>>> import numpy as np
>>> from numpy import linalg as LA
>>> np.set_printoptions(precision=2, suppress=True, linewidth=200, legacy="1.25")
>>> def rd(a):
...     return np.round(a, 2) + 0
... 
>>> f = np.array([1, -2, -4])
>>> g = np.array([-1, -2, 1, -2])
>>> M = np.outer(f, g)
>>> M
array([[-1, -2,  1, -2],
       [ 2,  4, -2,  4],
       [ 4,  8, -4,  8]])
>>> th = np.radians(60)
>>> Rm = np.eye(4)
>>> Rm[3, 3] = Rm[0, 0] = np.cos(th)
>>> Rm[3, 0], Rm[0, 3] = -np.sin(th), np.sin(th)
>>> rd(Rm)
array([[ 0.5 ,  0.  ,  0.  ,  0.87],
       [ 0.  ,  1.  ,  0.  ,  0.  ],
       [ 0.  ,  0.  ,  1.  ,  0.  ],
       [-0.87,  0.  ,  0.  ,  0.5 ]])
>>> Y = M @ Rm.T
>>> rd(LA.svd(M, compute_uv=False)), rd(LA.svd(Y, compute_uv=False))
(array([14.49,  0.  ,  0.  ]), array([14.49,  0.  ,  0.  ]))
>>> rd(Y)
array([[-2.23, -2.  ,  1.  , -0.13],
       [ 4.46,  4.  , -2.  ,  0.27],
       [ 8.93,  8.  , -4.  ,  0.54]])
>>> print(LA.lstsq(M[:-1].T, M[-1])[2])
1
>>> print(rd(np.trace(LA.pinv(M) @ M)))
1.0
>>> mat = np.array([[-6, -4, 0, 2], [-4, 5, 4, 1], [-4, -3, 11, -3], [4, -1, 1, 9]])
>>> rng = np.random.default_rng(53)
>>> lab = rng.permutation(4)
>>> lab
array([0, 2, 1, 3])
>>> Y = mat[lab][:, lab]
>>> print(np.allclose(Y, mat))
False
>>> rd(np.sort(np.abs(LA.eigvals(Y))))
array([ 7.55,  8.45,  8.45, 10.79])
>>> th = np.radians(72)
>>> Rm = np.eye(4)
>>> Rm[1, 1] = Rm[2, 2] = np.cos(th)
>>> Rm[1, 2], Rm[2, 1] = -np.sin(th), np.sin(th)
>>> rd(Rm)
array([[ 1.  ,  0.  ,  0.  ,  0.  ],
       [ 0.  ,  0.31, -0.95,  0.  ],
       [ 0.  ,  0.95,  0.31,  0.  ],
       [ 0.  ,  0.  ,  0.  ,  1.  ]])
>>> Y = mat @ Rm.T
>>> rd(LA.svd(mat, compute_uv=False)), rd(LA.svd(Y, compute_uv=False))
(array([13.71,  9.48,  7.13,  6.28]), array([13.71,  9.48,  7.13,  6.28]))
>>> rd(np.abs(Y - mat).max(axis=0))
array([ 0.  ,  8.39, 10.45,  0.  ])
>>> np.allclose(mat @ mat.T, Y @ Y.T)
True
>>> x = np.array([0, 2, -1, -2])
>>> mat @ (2 * x)
array([-24,   8, -22, -42])
>>> LA.norm(mat @ x) <= LA.norm(mat, 2) * LA.norm(x) + 1e-9
True
>>> np.einsum("ij,j->i", mat, x)
array([-12,   4, -11, -21])
>>> np.sign((mat @ x).round(6))
array([-1,  1, -1, -1])
>>> (mat * x).sum(axis=1)
array([-12,   4, -11, -21])
>>> hat = np.triu(np.array([[5, 1, 4, 5], [-1, 3, 4, 2], [2, 4, 1, 4], [-1, -1, 1, 0]]), 1) + np.eye(4)
>>> Y = hat @ mat @ LA.inv(hat)
>>> Y
array([[  -6.,  -10.,  117., -382.],
       [ -12.,    3.,   86., -283.],
       [  12.,  -19.,   43., -161.],
       [   4.,   -5.,    5.,  -21.]])
>>> LA.matrix_rank(Y)
4
>>> print(rd(LA.det(Y)))
-5812.0
>>> Y = np.array([[-1, -3], [-3, -3]])
>>> Z = np.kron(Y, mat)
>>> LA.matrix_rank(Z)
8
>>> rd(LA.norm(Z, 2)), rd(LA.norm(Y, 2) * LA.norm(mat, 2))
(70.78, 70.78)
>>> print(Z)
[[  6   4   0  -2  18  12   0  -6]
 [  4  -5  -4  -1  12 -15 -12  -3]
 [  4   3 -11   3  12   9 -33   9]
 [ -4   1  -1  -9 -12   3  -3 -27]
 [ 18  12   0  -6  18  12   0  -6]
 [ 12 -15 -12  -3  12 -15 -12  -3]
 [ 12   9 -33   9  12   9 -33   9]
 [-12   3  -3 -27 -12   3  -3 -27]]
>>> Z.shape
(8, 8)
>>> data = np.load("x.npy")
>>> data
array([[ 0.1,  0.3,  1.9],
       [ 1.4,  0.3,  0. ],
       [-1.6,  0.9, -0.4],
       [-0.3,  0.2, -1.8]])
>>> x = np.array([2, -1, 2])
>>> y = data @ x
>>> rd(LA.pinv(data) @ data)
array([[1., 0., 0.],
       [0., 1., 0.],
       [0., 0., 1.]])
>>> y = y + 0.1 * rng.normal(size=4)
>>> rd(y)
array([ 3.79,  2.41, -5.01, -4.35])
>>> coef, *_ = LA.lstsq(data, y)
>>> rd(coef)
array([ 1.98, -1.11,  2.02])
>>> [round(float(LA.norm(LA.solve(data.T @ data + lam * np.eye(3), data.T @ y))), 2) for lam in (0, 1, 10, 100)]
[3.04, 2.62, 1.25, 0.2]
>>> print(rd(LA.norm(y - data @ coef)))
0.14
>>> hat = data @ LA.solve(data.T @ data, data.T)
>>> rd(LA.eigvalsh(hat))
array([0., 1., 1., 1.])
>>> rd((np.eye(4) - hat) @ data)
array([[0., 0., 0.],
       [0., 0., 0.],
       [0., 0., 0.],
       [0., 0., 0.]])
>>> np.allclose(hat @ hat, hat)
True
>>> np.trace(hat)
3.0
>>> print(rd(hat))
[[ 0.63  0.13  0.17 -0.43]
 [ 0.13  0.95 -0.06  0.16]
 [ 0.17 -0.06  0.92  0.2 ]
 [-0.43  0.16  0.2   0.5 ]]
>>> A = np.array([[5, 2, 1, 6], [2, 2, 2, 3], [1, 2, 6, 5], [6, 3, 5, 10]])
>>> A
array([[ 5,  2,  1,  6],
       [ 2,  2,  2,  3],
       [ 1,  2,  6,  5],
       [ 6,  3,  5, 10]])
>>> # symmetric, so the eigenvalues are real
>>> f = np.array([3, 2, -3])
>>> print(np.correlate(A[1], A[0], "full"))
[12 14 18 34 17 16 15]
>>> np.cross(A[1, :3], A[0, :3])
array([-2,  8, -6])
>>> np.array([np.convolve(row, f, "same") for row in A])
array([[16, -8, 14,  9],
       [10,  4,  7,  0],
       [ 8, 19, 21, -8],
       [21,  3, 31,  5]])
>>> x = np.array([2, 3, 0, 2])
>>> h1 = np.maximum(M @ x, 0)
>>> h1
array([ 0, 24, 48])
>>> rd(np.tanh(M @ x))
array([-1.,  1.,  1.])
>>> rd(LA.det(A[::-1]))
1.0
>>> np.einsum("ij,ji->", A, A)
323
>>> np.einsum("ii->", A)
23
>>> print(rd(LA.eigvals(A)))
[17.33  4.66  0.01  1.  ]
>>> print(rd(np.poly(A)))
[  1. -23. 103. -82.   1.]
>>> rd(LA.det(A.T))
1.0
>>> m1 = np.array([[0, 1, 0, 0], [1, 0, 0, 0], [0, 0, 0, 1], [0, 0, 1, 0]])
>>> (LA.matrix_power((m1 != 0) + (m1.T != 0) + np.eye(4), 4) > 0).astype(int)
array([[1, 1, 0, 0],
       [1, 1, 0, 0],
       [0, 0, 1, 1],
       [0, 0, 1, 1]])
>>> print(m1 @ m1)
[[1 0 0 0]
 [0 1 0 0]
 [0 0 1 0]
 [0 0 0 1]]
>>> print(rd(np.sort(LA.eigvals(m1).real)))
[-1. -1.  1.  1.]
>>> rd(LA.det(m1))
1.0
>>> C2 = m1.T @ m1
>>> print(np.diag(C2))
[1 1 1 1]
>>> LA.matrix_rank(C2)
4
>>> np.allclose(C2, C2.T)
True
>>> f = np.array([0, 2, 4, 5])
>>> Y = m1 + np.outer(f, np.eye(4)[1])
>>> rd(LA.det(Y) / LA.det(m1)), rd(1 + LA.solve(m1, f)[1])
(1.0, 1.0)
>>> LA.matrix_rank(Y - m1)
1
>>> x = np.array([1, 0, 2, 0])
>>> LA.norm(m1 @ x) <= LA.norm(m1, 2) * LA.norm(x) + 1e-9
True
>>> (m1 @ x).argmax()
3
>>> m1 @ np.ones(4)
array([1., 1., 1., 1.])
>>> (m1 * x).sum(axis=1)
array([0, 1, 0, 2])
>>> print(np.einsum("ij,j->i", m1, x))
[0 1 0 2]
>>> Y = LA.inv(m1)
>>> m1 @ Y
array([[1., 0., 0., 0.],
       [0., 1., 0., 0.],
       [0., 0., 1., 0.],
       [0., 0., 0., 1.]])
>>> rd(LA.inv(Y))
array([[0., 1., 0., 0.],
       [1., 0., 0., 0.],
       [0., 0., 0., 1.],
       [0., 0., 1., 0.]])
>>> np.allclose(Y, m1.T)
True
>>> Y
array([[0., 1., 0., 0.],
       [1., 0., 0., 0.],
       [0., 0., 0., 1.],
       [0., 0., 1., 0.]])
>>> rd(LA.cond(m1))
1.0
>>> rd(LA.det(m1) * LA.det(Y))
1.0
>>> rd(LA.slogdet(m1)[0])
1.0
>>> arr = np.array([[3.0, 3.0, 0.0, 0.0],
...     [3.0, 0.0, 3.0, 0.0],
...     [0.0, 3.0, 1.0, 3.0],
...     [0.0, 0.0, 3.0, 0.0]])
>>> print(arr)
[[3. 3. 0. 0.]
 [3. 0. 3. 0.]
 [0. 3. 1. 3.]
 [0. 0. 3. 0.]]
>>> O, vecs = LA.qr(arr[:, :3])[0], LA.qr(arr[:, 3:])[0]
>>> sigma = LA.svd(O.T @ vecs, compute_uv=False)
>>> rd(sigma)
array([0.89])
>>> np.trace(arr)
4.0
>>> rd(np.sort(np.abs(LA.eigvals(arr))))
array([0.99, 3.33, 4.2 , 5.86])
>>> np.allclose(arr, arr.T)
True
>>> arr @ arr
array([[18.,  9.,  9.,  0.],
       [ 9., 18.,  3.,  9.],
       [ 9.,  3., 19.,  3.],
       [ 0.,  9.,  3.,  9.]])
>>> evals, vecs = LA.eig(arr)
>>> rd(np.sort(LA.eigvals(LA.inv(arr))))
array([-1.01, -0.24,  0.17,  0.3 ])
>>> rd(np.sort(LA.eigvals(arr.T)))
array([-4.2 , -0.99,  3.33,  5.86])
>>> rd(evals)
array([ 5.86,  3.33, -4.2 , -0.99])
>>> rd(np.sort(LA.eigvals(arr @ arr)))
array([ 0.98, 11.08, 17.62, 34.32])
>>> rd(np.prod(evals))
81.0
>>> Y = np.array([[-5, -3, -3], [5, 3, -5], [-3, 0, -2], [2, -4, 5]])
>>> arr @ Y
array([[  0.,   0., -24.],
       [-24.,  -9., -15.],
       [ 18.,  -3.,  -2.],
       [ -9.,   0.,  -6.]])
>>> np.einsum("ij->j", arr)
array([6., 6., 7., 3.])
>>> np.einsum("ik,kj->ij", arr, Y)
array([[  0.,   0., -24.],
       [-24.,  -9., -15.],
       [ 18.,  -3.,  -2.],
       [ -9.,   0.,  -6.]])
>>> Y = np.array([[0, -2, 1, -2], [-2, -3, -3, -1], [0, 0, 0, -2], [0, -1, -1, 3]])
>>> J = Y.T @ Y
>>> J
array([[ 4,  6,  6,  2],
       [ 6, 14,  8,  4],
       [ 6,  8, 11, -2],
       [ 2,  4, -2, 18]])
>>> Y = J ** -1
Traceback (most recent call last):
  File "<python-input-134>", line 1, in <module>
    Y = J ** -1
        ~~^^~~~
ValueError: Integers to negative integer powers are not allowed.
>>> Y = LA.inv(J)
>>> print(np.allclose(Y, J.T))
False
>>> rd(Y)
array([[ 8.75, -0.92, -4.33, -1.25],
       [-0.92,  0.25,  0.33,  0.08],
       [-4.33,  0.33,  2.33,  0.67],
       [-1.25,  0.08,  0.67,  0.25]])
>>> rd(LA.cond(J))
281.06
>>> x = np.array([3, 3, 1, 4])
>>> h1 = np.maximum(J @ x, 0)
>>> np.maximum(J @ x, 0) - np.maximum(-J @ x, 0)
array([44, 84, 45, 88])
>>> J.T @ h1
array([1126, 2152, 1255, 1918])
>>> J * (h1 > 1e-9)[:, None]
array([[ 4,  6,  6,  2],
       [ 6, 14,  8,  4],
       [ 6,  8, 11, -2],
       [ 2,  4, -2, 18]])
>>> np.tanh(J @ x)
array([1., 1., 1., 1.])
>>> F = np.loadtxt("arr.csv", delimiter=",")
>>> F
array([[-2., -1.,  0.],
       [ 1.,  2.,  3.],
       [ 4.,  5.,  6.]])
>>> # rows and columns are dependent
>>> rank = LA.matrix_rank(F)
>>> print(rank)
2
>>> ns = LA.svd(F)[2][rank:].T
>>> rd(ns @ ns.T)
array([[ 0.17, -0.33,  0.17],
       [-0.33,  0.67, -0.33],
       [ 0.17, -0.33,  0.17]])
>>> ns.shape
(3, 1)
>>> print([int(LA.matrix_rank(F[:, :j + 1])) for j in range(3)])
[1, 2, 2]
>>> print(rd(F @ ns))
[[0.]
 [0.]
 [0.]]
>>> [int(LA.matrix_rank(F[:i])) for i in range(1, len(F) + 1)]
[1, 2, 2]
>>> [int(LA.matrix_rank(np.delete(F, i, axis=0))) for i in range(3)]
[2, 2, 2]
>>> rd(ns[:, 0] / ns[np.abs(ns[:, 0]).round(6).argmax(), 0])
array([-0.5,  1. , -0.5])
